% python3 -q
>>> import numpy as np
>>> from numpy import linalg as LA
>>> np.set_printoptions(precision=2, suppress=True, linewidth=120)
>>> A = np.loadtxt("block15.csv", delimiter=",")
>>> A
array([[  0.,   0.,   0.,   0.,   0.,   0.,   0.,   0.,   0.,   0.],
       [  0.,  -5., -10., -15., -10.,  -5., -10., -10., -15., -10.],
       [  0.,   4.,   8.,  12.,   8.,   4.,   8.,   8.,  12.,   8.],
       [  0.,   3.,   6.,   9.,   6.,   3.,   6.,   6.,   9.,   6.],
       [  0.,   4.,   8.,  12.,   8.,   4.,   8.,   8.,  12.,   8.],
       [  0.,  -5., -10., -15., -10.,  -5., -10., -10., -15., -10.],
       [  0.,   4.,   8.,  12.,   8.,   4.,   8.,   8.,  12.,   8.],
       [  0.,  -4.,  -8., -12.,  -8.,  -4.,  -8.,  -8., -12.,  -8.],
       [  0.,   4.,   8.,  12.,   8.,   4.,   8.,   8.,  12.,   8.],
       [  0.,  -1.,  -2.,  -3.,  -2.,  -1.,  -2.,  -2.,  -3.,  -2.],
       [  0.,   1.,   2.,   3.,   2.,   1.,   2.,   2.,   3.,   2.]])
>>> Uu, sigma, Vt = LA.svd(A)
>>> np.argmax(sigma[:-1] / (sigma[1:] + 1e-6)) + 1
np.int64(1)
>>> Y = Uu[:, :1] @ np.diag(sigma[:1]) @ Vt[:1]
>>> round(np.abs(A - Y).max(), 2)
np.float64(0.0)
>>> LA.matrix_rank(A, rtol=0.05)
np.int64(1)
>>> LA.matrix_rank(Y)
np.int64(1)
>>> vec = np.array([3, 3, 1, 1, 3, 3, 3, 0, 1, 3])
>>> h1 = np.maximum(A @ vec, 0)
>>> np.tanh(A @ vec)
array([ 0., -1.,  1.,  1.,  1., -1.,  1., -1.,  1., -1.,  1.])
>>> np.maximum(A @ (3 * vec), 0)
array([  0.,   0., 384., 288., 384.,   0., 384.,   0., 384.,   0.,  96.])
>>> np.flatnonzero(h1 > 1e-9)
array([ 2,  3,  4,  6,  8, 10])
>>> rank = LA.matrix_rank(A)
>>> rank
np.int64(1)
>>> null = LA.svd(A)[2][rank:].T
>>> np.allclose(A @ null, 0)
True
>>> null @ null.T
array([[ 1.  ,  0.  ,  0.  ,  0.  ,  0.  ,  0.  ,  0.  ,  0.  ,  0.  ,  0.  ],
       [ 0.  ,  0.98, -0.05, -0.08, -0.05, -0.03, -0.05, -0.05, -0.08, -0.05],
       [ 0.  , -0.05,  0.9 , -0.15, -0.1 , -0.05, -0.1 , -0.1 , -0.15, -0.1 ],
       [ 0.  , -0.08, -0.15,  0.78, -0.15, -0.07, -0.15, -0.15, -0.23, -0.15],
       [ 0.  , -0.05, -0.1 , -0.15,  0.9 , -0.05, -0.1 , -0.1 , -0.15, -0.1 ],
       [ 0.  , -0.03, -0.05, -0.07, -0.05,  0.98, -0.05, -0.05, -0.08, -0.05],
       [ 0.  , -0.05, -0.1 , -0.15, -0.1 , -0.05,  0.9 , -0.1 , -0.15, -0.1 ],
       [ 0.  , -0.05, -0.1 , -0.15, -0.1 , -0.05, -0.1 ,  0.9 , -0.15, -0.1 ],
       [ 0.  , -0.08, -0.15, -0.23, -0.15, -0.08, -0.15, -0.15,  0.78, -0.15],
       [ 0.  , -0.05, -0.1 , -0.15, -0.1 , -0.05, -0.1 , -0.1 , -0.15,  0.9 ]])
>>> [int(LA.matrix_rank(A[:, :j + 1])) for j in range(10)]
[0, 1, 1, 1, 1, 1, 1, 1, 1, 1]
>>> r0 = np.array([3, 2, 0, -1, 0, -3, 1, -2]) + 0.5
>>> M = np.eye(8) - 2 * np.outer(r0, r0) / (r0 @ r0)
>>> M
array([[ 0.18, -0.58, -0.12,  0.12, -0.12,  0.58, -0.35,  0.35],
       [-0.58,  0.58, -0.08,  0.08, -0.08,  0.42, -0.25,  0.25],
       [-0.12, -0.08,  0.98,  0.02, -0.02,  0.08, -0.05,  0.05],
       [ 0.12,  0.08,  0.02,  0.98,  0.02, -0.08,  0.05, -0.05],
       [-0.12, -0.08, -0.02,  0.02,  0.98,  0.08, -0.05,  0.05],
       [ 0.58,  0.42,  0.08, -0.08,  0.08,  0.58,  0.25, -0.25],
       [-0.35, -0.25, -0.05,  0.05, -0.05,  0.25,  0.85,  0.15],
       [ 0.35,  0.25,  0.05, -0.05,  0.05, -0.25,  0.15,  0.85]])
>>> try:
...     LA.cholesky(M)
... except LA.LinAlgError as e:
...     print(repr(e))
... 
LinAlgError('Matrix is not positive definite')
>>> round(LA.eigvalsh(M).min(), 2)
np.float64(-1.0)
>>> np.all(LA.eigvalsh(M) > 0)
np.False_
>>> ev, vecs = LA.eigh(M)
>>> vec = np.array([1, 3, 0, 2, 4, 2, 5, 3])
>>> vecs * np.maximum(ev, 0) @ vecs.T
array([[ 0.59, -0.29, -0.06,  0.06, -0.06,  0.29, -0.17,  0.17],
       [-0.29,  0.79, -0.04,  0.04, -0.04,  0.21, -0.12,  0.12],
       [-0.06, -0.04,  0.99,  0.01, -0.01,  0.04, -0.02,  0.02],
       [ 0.06,  0.04,  0.01,  0.99,  0.01, -0.04,  0.03, -0.02],
       [-0.06, -0.04, -0.01,  0.01,  0.99,  0.04, -0.02,  0.03],
       [ 0.29,  0.21,  0.04, -0.04,  0.04,  0.79,  0.13, -0.13],
       [-0.17, -0.12, -0.02,  0.03, -0.02,  0.13,  0.93,  0.08],
       [ 0.17,  0.12,  0.02, -0.02,  0.03, -0.13,  0.08,  0.92]])
>>> round(vec @ M @ vec / (vec @ vec), 2), np.round(ev[0], 2), round(ev[-1], 2)
(np.float64(0.9), np.float64(-1.0), np.float64(1.0))
>>> np.round(vecs * np.abs(ev) @ vecs.T, 2) + 0
array([[1., 0., 0., 0., 0., 0., 0., 0.],
       [0., 1., 0., 0., 0., 0., 0., 0.],
       [0., 0., 1., 0., 0., 0., 0., 0.],
       [0., 0., 0., 1., 0., 0., 0., 0.],
       [0., 0., 0., 0., 1., 0., 0., 0.],
       [0., 0., 0., 0., 0., 1., 0., 0.],
       [0., 0., 0., 0., 0., 0., 1., 0.],
       [0., 0., 0., 0., 0., 0., 0., 1.]])
>>> np.abs(M).sum(axis=1).max(), round(np.abs(ev).max(), 2)
(np.float64(2.4), np.float64(1.0))
>>> LA.eigvalsh(M[1:, 1:])
array([-0.18,  1.  ,  1.  ,  1.  ,  1.  ,  1.  ,  1.  ])
>>> feats = np.load("data.npy")
>>> feats
array([[-1,  1,  2,  0,  1,  1,  2, -2,  2, -1,  2],
       [ 0,  0,  0,  0,  0,  0,  0,  0,  0,  0,  0],
       [-1,  1,  2,  0,  1,  1,  2, -2,  2, -1,  2],
       [-2,  2,  4,  0,  2,  2,  4, -4,  4, -2,  4],
       [-2,  2,  4,  0,  2,  2,  4, -4,  4, -2,  4],
       [ 0,  0,  0,  0,  0,  0,  0,  0,  0,  0,  0],
       [-1,  1,  2,  0,  1,  1,  2, -2,  2, -1,  2],
       [-2,  2,  4,  0,  2,  2,  4, -4,  4, -2,  4]])
>>> round(float(np.trace(LA.pinv(feats) @ feats)), 2)
1.0
>>> feats @ LA.pinv(feats) @ feats
array([[-1.,  1.,  2.,  0.,  1.,  1.,  2., -2.,  2., -1.,  2.],
       [ 0.,  0.,  0.,  0.,  0.,  0.,  0.,  0.,  0.,  0.,  0.],
       [-1.,  1.,  2.,  0.,  1.,  1.,  2., -2.,  2., -1.,  2.],
       [-2.,  2.,  4.,  0.,  2.,  2.,  4., -4.,  4., -2.,  4.],
       [-2.,  2.,  4.,  0.,  2.,  2.,  4., -4.,  4., -2.,  4.],
       [ 0.,  0.,  0.,  0.,  0.,  0.,  0.,  0.,  0.,  0.,  0.],
       [-1.,  1.,  2.,  0.,  1.,  1.,  2., -2.,  2., -1.,  2.],
       [-2.,  2.,  4.,  0.,  2.,  2.,  4., -4.,  4., -2.,  4.]])
>>> np.allclose(feats[:-1].T @ LA.lstsq(feats[:-1].T, feats[-1])[0], feats[-1])
True
>>> LA.lstsq(feats[:-1].T, feats[-1])[2]
np.int32(1)
